$ python -q
>>> import numpy as np
>>> from numpy import linalg as LA
>>> np.set_printoptions(suppress=True, linewidth=160)
>>> A = np.load("sample5.npy")
>>> A.round(2) + 0
array([[0.24, 0.03, 0.17, 0.17, 0.1 , 0.24, 0.24],
       [0.03, 0.  , 0.02, 0.02, 0.01, 0.03, 0.03],
       [0.17, 0.02, 0.12, 0.12, 0.07, 0.17, 0.17],
       [0.17, 0.02, 0.12, 0.12, 0.07, 0.17, 0.17],
       [0.1 , 0.01, 0.07, 0.07, 0.04, 0.1 , 0.1 ],
       [0.24, 0.03, 0.17, 0.17, 0.1 , 0.24, 0.24],
       [0.24, 0.03, 0.17, 0.17, 0.1 , 0.24, 0.24]])
>>> LA.cond(A) > 100
np.True_
>>> [round(float(x), 2) for x in LA.svd(A, compute_uv=False)[:3]]
[1.0, 0.0, 0.0]
>>> LA.matrix_rank(A, rtol=0.1)
np.int64(1)
>>> rng = np.random.default_rng(900872)
>>> m1 = np.eye(6, dtype=int)[rng.permutation(6)] * np.array([2, 5, 2, 1, 1, 2])
>>> m1
array([[0, 5, 0, 0, 0, 0],
       [0, 0, 2, 0, 0, 0],
       [2, 0, 0, 0, 0, 0],
       [0, 0, 0, 1, 0, 0],
       [0, 0, 0, 0, 1, 0],
       [0, 0, 0, 0, 0, 2]])
>>> np.round(LA.norm(m1, axis=0), 2)
array([2., 5., 2., 1., 1., 2.])
>>> LA.norm(m1, axis=1).argmax()
np.int64(0)
>>> np.round(LA.norm(m1[3] - m1[2]), 2)
np.float64(2.24)
>>> round(LA.norm(m1) ** 2 / LA.norm(m1, 2) ** 2, 2)
np.float64(1.56)
>>> round(LA.norm(m1, 1), 2), round(LA.norm(m1, np.inf), 2)
(np.float64(5.0), np.float64(5.0))
>>> np.round(LA.norm(m1, axis=1), 2)
array([5., 2., 2., 1., 1., 2.])
>>> round(LA.norm(m1[3], 1), 2), round(LA.norm(m1[3], np.inf), 2)
(np.float64(1.0), np.float64(1.0))
